In [1]: import numpy as np

In [2]: np.set_printoptions(precision=2, suppress=True, linewidth=100)

In [3]: mat = np.load("w.npy")

In [4]: mat
Out[4]: 
array([[ 0.3 , -2.67,  1.6 , -2.2 , -0.2 , -0.9 ,  1.8 ,  0.5 ,  0.3 , -0.6 ,  1.3 ,  0.7 ],
       [ 0.3 , -1.24,  1.  ,  0.2 , -3.  ,  0.7 ,  0.2 ,  1.2 ,  1.5 ,  0.3 ,  0.5 ,  1.4 ],
       [-0.8 ,  2.92,  2.2 ,  0.8 , -1.5 ,  0.9 ,  0.2 ,  0.  , -0.8 , -0.7 , -1.5 ,  0.6 ],
       [-0.7 ,  4.77, -2.3 , -1.4 ,  0.5 , -1.3 ,  0.5 ,  0.  , -2.  , -0.1 , -2.4 , -2.5 ],
       [ 0.5 , -1.07, -2.2 ,  0.5 , -1.5 ,  0.9 ,  0.  ,  0.2 , -1.9 ,  0.2 ,  0.5 , -0.5 ],
       [-1.9 ,  1.98, -1.7 , -0.7 ,  0.4 , -1.2 , -0.1 ,  1.2 , -0.2 , -0.3 , -1.  ,  0.2 ],
       [-1.6 ,  0.13, -0.6 , -2.8 ,  1.  , -1.1 ,  0.8 ,  1.7 , -0.8 ,  0.5 ,  0.  ,  0.9 ],
       [ 0.1 , -1.46,  0.  , -1.1 ,  0.6 ,  1.  ,  1.2 ,  0.  , -0.2 , -1.4 ,  0.8 , -0.4 ],
       [ 0.4 ,  0.16, -0.5 , -0.3 , -0.2 , -0.8 , -0.7 , -0.8 ,  0.3 ,  1.7 , -0.1 , -0.5 ],
       [ 1.4 , -2.47, -1.1 ,  0.9 ,  0.9 , -0.5 , -1.3 ,  0.4 , -1.2 ,  0.1 ,  1.2 ,  1.2 ],
       [ 1.8 , -2.06, -1.3 , -1.1 , -1.4 , -0.2 , -0.3 ,  0.9 , -0.3 , -0.2 ,  1.1 ,  1.4 ]])

In [5]: round(np.linalg.norm(mat, 1), 2), round(float(np.linalg.norm(mat, np.inf)), 2)
Out[5]: (np.float64(20.93), 18.47)

In [6]: np.round(np.linalg.norm(mat[9], 1), 2), np.round(np.linalg.norm(mat[9], np.inf), 2)
Out[6]: (np.float64(12.67), np.float64(2.47))

In [7]: np.linalg.norm(mat, axis=1).argmax()
Out[7]: np.int64(3)

In [8]: np.linalg.norm(mat, axis=0)
Out[8]: array([3.62, 7.58, 4.99, 4.4 , 4.26, 3.03, 2.82, 2.77, 3.6 , 2.5 , 3.81, 3.74])

In [9]: print(np.round(np.linalg.norm(mat, 2), 2))
9.48

In [10]: np.round(np.linalg.norm(mat[9] - mat[10]), 2)
Out[10]: np.float64(3.46)

In [11]: B = mat / np.linalg.norm(mat, axis=1, keepdims=True)

In [12]: G = B @ B.T

In [13]: np.argwhere(np.triu(np.abs(G) > 0.95, 1))
Out[13]: array([], shape=(0, 2), dtype=int64)

In [14]: (np.abs(G) > 0.9).astype(int)
Out[14]: 
array([[1, 0, 0, 0, 0, 0, 0, 0, 0, 0, 0],
       [0, 1, 0, 0, 0, 0, 0, 0, 0, 0, 0],
       [0, 0, 1, 0, 0, 0, 0, 0, 0, 0, 0],
       [0, 0, 0, 1, 0, 0, 0, 0, 0, 0, 0],
       [0, 0, 0, 0, 1, 0, 0, 0, 0, 0, 0],
       [0, 0, 0, 0, 0, 1, 0, 0, 0, 0, 0],
       [0, 0, 0, 0, 0, 0, 1, 0, 0, 0, 0],
       [0, 0, 0, 0, 0, 0, 0, 1, 0, 0, 0],
       [0, 0, 0, 0, 0, 0, 0, 0, 1, 0, 0],
       [0, 0, 0, 0, 0, 0, 0, 0, 0, 1, 0],
       [0, 0, 0, 0, 0, 0, 0, 0, 0, 0, 1]])

In [15]: G[7]
Out[15]: array([ 0.65, -0.01, -0.38, -0.3 ,  0.16, -0.33,  0.18,  1.  , -0.56,  0.15,  0.3 ])

In [16]: np.unravel_index(np.abs(mat).argmax(), mat.shape)
Out[16]: (np.int64(3), np.int64(1))

In [17]: np.linalg.matrix_rank(mat)
Out[17]: np.int64(11)

In [18]: print(mat.shape)
(11, 12)

In [19]: mat.sum(axis=1)
Out[19]: array([-0.07,  3.06,  2.32, -6.93, -4.37, -3.32, -1.87, -0.86, -1.34, -0.47, -1.66])

In [20]: np.count_nonzero(mat)
Out[20]: np.int64(126)

In [21]: mat.sum(axis=0)
Out[21]: array([-0.2 , -1.01, -4.9 , -7.2 , -4.4 , -2.5 ,  2.3 ,  5.3 , -5.3 , -0.5 ,  0.4 ,  2.5 ])

In [22]: data = np.load("out3.npy")

In [23]: print(data)
[[0.13 0.08 0.13 0.13 0.13 0.08 0.03 0.03 0.03 0.08 0.13 0.13 0.08 0.03 0.03]
 [0.08 0.05 0.08 0.08 0.08 0.05 0.02 0.02 0.02 0.05 0.08 0.08 0.05 0.02 0.02]
 [0.13 0.08 0.13 0.13 0.13 0.08 0.03 0.03 0.03 0.08 0.13 0.13 0.08 0.03 0.03]
 [0.13 0.08 0.13 0.13 0.13 0.08 0.03 0.03 0.03 0.08 0.13 0.13 0.08 0.03 0.03]
 [0.13 0.08 0.13 0.13 0.13 0.08 0.03 0.03 0.03 0.08 0.13 0.13 0.08 0.03 0.03]
 [0.08 0.05 0.08 0.08 0.08 0.05 0.02 0.02 0.02 0.05 0.08 0.08 0.05 0.02 0.02]
 [0.03 0.02 0.03 0.03 0.03 0.02 0.01 0.01 0.01 0.02 0.03 0.03 0.02 0.01 0.01]
 [0.03 0.02 0.03 0.03 0.03 0.02 0.01 0.01 0.01 0.02 0.03 0.03 0.02 0.01 0.01]
 [0.03 0.02 0.03 0.03 0.03 0.02 0.01 0.01 0.01 0.02 0.03 0.03 0.02 0.01 0.01]
 [0.08 0.05 0.08 0.08 0.08 0.05 0.02 0.02 0.02 0.05 0.08 0.08 0.05 0.02 0.02]
 [0.13 0.08 0.13 0.13 0.13 0.08 0.03 0.03 0.03 0.08 0.13 0.13 0.08 0.03 0.03]
 [0.13 0.08 0.13 0.13 0.13 0.08 0.03 0.03 0.03 0.08 0.13 0.13 0.08 0.03 0.03]
 [0.08 0.05 0.08 0.08 0.08 0.05 0.02 0.02 0.02 0.05 0.08 0.08 0.05 0.02 0.02]
 [0.03 0.02 0.03 0.03 0.03 0.02 0.01 0.01 0.01 0.02 0.03 0.03 0.02 0.01 0.01]
 [0.03 0.02 0.03 0.03 0.03 0.02 0.01 0.01 0.01 0.02 0.03 0.03 0.02 0.01 0.01]]

In [24]: # null space of dimension 14

In [25]: B = data / np.linalg.norm(data, axis=1, keepdims=True)

In [26]: G = B @ B.T

In [27]: np.linalg.norm(B, axis=1)
Out[27]: array([1., 1., 1., 1., 1., 1., 1., 1., 1., 1., 1., 1., 1., 1., 1.])

In [28]: (G - 2 * np.eye(15)).round(6).argmax(axis=1)
Out[28]: array([1, 0, 0, 0, 0, 0, 0, 0, 0, 0, 0, 0, 0, 0, 0])
